% python3 -q
>>> import numpy as np
>>> from numpy import linalg as LA
>>> np.set_printoptions(suppress=True, linewidth=160)
>>> A2 = np.array([[0, 2], [2, 2], [1, 2]])
>>> Z = np.array([[2, 4, 9], [9, 7, 6]])
>>> rng = np.random.default_rng(160301)
>>> E = A2 @ Z + 0.1 * rng.normal(size=(3, 3))
>>> print(E.round(2))
[[18.08 14.1  11.88]
 [22.01 22.03 29.87]
 [20.01 18.07 20.89]]
>>> idx = rng.permutation(3)
>>> print(idx)
[1 0 2]
>>> A2 = E[idx][:, idx]
>>> print(round(LA.det(A2), 2), round(LA.det(E[idx]), 2))
-4.58 4.58
>>> print(np.round(np.sort(np.abs(LA.eigvals(A2))), 2))
[ 0.03  2.58 58.46]
>>> print(round(np.trace(A2), 2))
61.0
>>> print(np.allclose(A2, E))
False
>>> print(A2.round(2))
[[22.03 22.01 29.87]
 [14.1  18.08 11.88]
 [18.07 20.01 20.89]]
>>> U, s, vt = LA.svd(E)
>>> print(np.argmax(s[:-1] / (s[1:] + 1e-6)) + 1)
2
>>> A2 = U[:, :2] @ np.diag(s[:2]) @ vt[:2]
>>> print(LA.matrix_rank(E, rtol=0.05))
2
>>> print(np.round(np.abs(E - A2).max(), 2))
0.01
>>> print(LA.matrix_rank(A2))
2
>>> print(np.round(LA.norm(E - A2) / LA.norm(E), 2))
0.0
>>> print([round(float(x), 2) for x in LA.svd(E, compute_uv=False)[:3]])
[60.38, 6.75, 0.01]
>>> print(np.argsort(-LA.norm(E, axis=0).round(6), kind="stable")[:3])
[2 0 1]
>>> print(round(float(LA.norm(E, 2) / LA.norm(E)), 2))
0.99
>>> print(LA.matrix_rank(E, rtol=0.1))
2
>>> print(np.round(np.sort(np.abs(LA.eigvals(E))), 2))
[ 0.03  2.58 58.46]
>>> print(np.round((E - E.T) / 2, 2))
[[ 0.   -3.96 -4.07]
 [ 3.96  0.    5.9 ]
 [ 4.07 -5.9   0.  ]]
>>> print(round(LA.det(E), 2))
-4.58
>>> print(np.allclose(E @ E.T, E.T @ E))
False
>>> print(np.round(E @ E, 2))
[[ 874.71  779.88  883.83]
 [1480.35 1335.04 1543.31]
 [1177.58 1057.59 1213.87]]
>>> print(np.round((E + E.T) / 2, 2))
[[18.08 18.05 15.94]
 [18.05 22.03 23.97]
 [15.94 23.97 20.89]]
>>> print(np.round(LA.matrix_power(E, 2), 2))
[[ 874.71  779.88  883.83]
 [1480.35 1335.04 1543.31]
 [1177.58 1057.59 1213.87]]
>>> print(np.round(np.abs(LA.eigvals(E)).max(), 2))
58.46
>>> feats = np.load("m.npy")
>>> print(feats)
[[51.  0.  0. 35.]
 [ 0.  2.  0.  0.]
 [ 0.  0.  2.  0.]
 [35.  0.  0. 27.]]
>>> L = LA.cholesky(feats)
>>> print(LA.eigvalsh(feats).min() > 0)
True
>>> A = np.load("sample0.npy")
>>> print(A)
[[-2.    1.7 ]
 [-1.96  1.89]]
>>> u = np.array([-2, 1, 2])
>>> print(np.polyval(u, A[0]))
[-8.   -2.08]
>>> print(np.round(np.array([np.convolve(row, u, "same") for row in A]), 2))
[[ 4.   -5.4  -2.3 ]
 [ 3.92 -5.74 -2.03]]
>>> data = np.loadtxt("mat.csv", delimiter=",")
>>> print(data)
[[ 8.  0. -9. -9.]
 [ 0. -1.  0.  0.]
 [-9.  0.  8.  9.]
 [-9.  0.  9.  8.]]
>>> A2 = data + rng.integers(-2, 3, (4, 1)) @ rng.integers(-2, 3, (1, 4))
>>> print(A2)
[[10.  0. -7. -9.]
 [-4. -1. -4.  0.]
 [-9.  0.  8.  9.]
 [-7.  0. 11.  8.]]
>>> print(A2 - data)
[[ 2.  0.  2.  0.]
 [-4.  0. -4.  0.]
 [ 0.  0.  0.  0.]
 [ 2.  0.  2.  0.]]
>>> print(LA.matrix_rank(A2 - data, tol=1e-8))
1
